>>> import numpy as np
>>> np.set_printoptions(suppress=True, linewidth=200)
>>> W0 = np.load("sample5.npy")
>>> W0
array([[1, 0, 1, 2, 1, 0, 3, 0, 0, 0, 0, 0, 0],
       [0, 0, 0, 0, 0, 0, 0, 0, 3, 1, 3, 3, 0],
       [0, 0, 1, 3, 3, 1, 3, 1, 0, 0, 0, 0, 2],
       [0, 0, 2, 2, 1, 3, 3, 3, 0, 0, 0, 0, 1],
       [0, 0, 0, 2, 2, 1, 3, 2, 0, 0, 0, 0, 3],
       [1, 0, 2, 3, 0, 3, 2, 3, 0, 0, 0, 0, 1],
       [0, 0, 2, 1, 1, 3, 0, 0, 0, 0, 0, 0, 0],
       [2, 0, 3, 2, 2, 2, 1, 2, 0, 0, 0, 0, 3],
       [0, 1, 0, 0, 0, 0, 0, 0, 0, 3, 1, 3, 0],
       [0, 0, 0, 0, 0, 0, 0, 0, 0, 3, 1, 2, 0],
       [0, 2, 0, 0, 0, 0, 0, 0, 1, 0, 2, 0, 0],
       [0, 1, 0, 0, 0, 0, 0, 0, 1, 1, 0, 3, 0],
       [2, 0, 2, 1, 1, 1, 1, 1, 0, 0, 0, 0, 3]])
>>> # 2 groups of indices that never mix
>>> np.count_nonzero(W0)
np.int64(70)
>>> W0.sum(axis=0)
array([ 6,  4, 13, 16, 11, 14, 16, 12,  5,  8,  7, 11, 13])
>>> rng = np.random.default_rng(581)
>>> labels = rng.permutation(13)
>>> out = W0[:, labels] * rng.choice([-1, 1], 13)
>>> out
array([[ 0,  0,  0,  1,  0,  3,  0,  0,  2,  0,  1,  0,  1],
       [ 1, -3,  3,  0,  3,  0,  0,  0,  0,  0,  0,  0,  0],
       [ 0,  0,  0,  3,  0,  3,  0, -2,  3, -1,  0, -1,  1],
       [ 0,  0,  0,  1,  0,  3,  0, -1,  2, -3,  0, -3,  2],
       [ 0,  0,  0,  2,  0,  3,  0, -3,  2, -2,  0, -1,  0],
       [ 0,  0,  0,  0,  0,  2,  0, -1,  3, -3,  1, -3,  2],
       [ 0,  0,  0,  1,  0,  0,  0,  0,  1,  0,  0, -3,  2],
       [ 0,  0,  0,  2,  0,  1,  0, -3,  2, -2,  2, -2,  3],
       [ 3, -3,  1,  0,  0,  0, -1,  0,  0,  0,  0,  0,  0],
       [ 3, -2,  1,  0,  0,  0,  0,  0,  0,  0,  0,  0,  0],
       [ 0,  0,  2,  0,  1,  0, -2,  0,  0,  0,  0,  0,  0],
       [ 1, -3,  0,  0,  1,  0, -1,  0,  0,  0,  0,  0,  0],
       [ 0,  0,  0,  1,  0,  1,  0, -3,  1, -1,  2, -1,  2]])
>>> U, _, Vh = np.linalg.svd(W0.T @ out)
>>> labels
array([ 9, 11, 10,  4,  8,  6,  1, 12,  3,  7,  0,  5,  2])
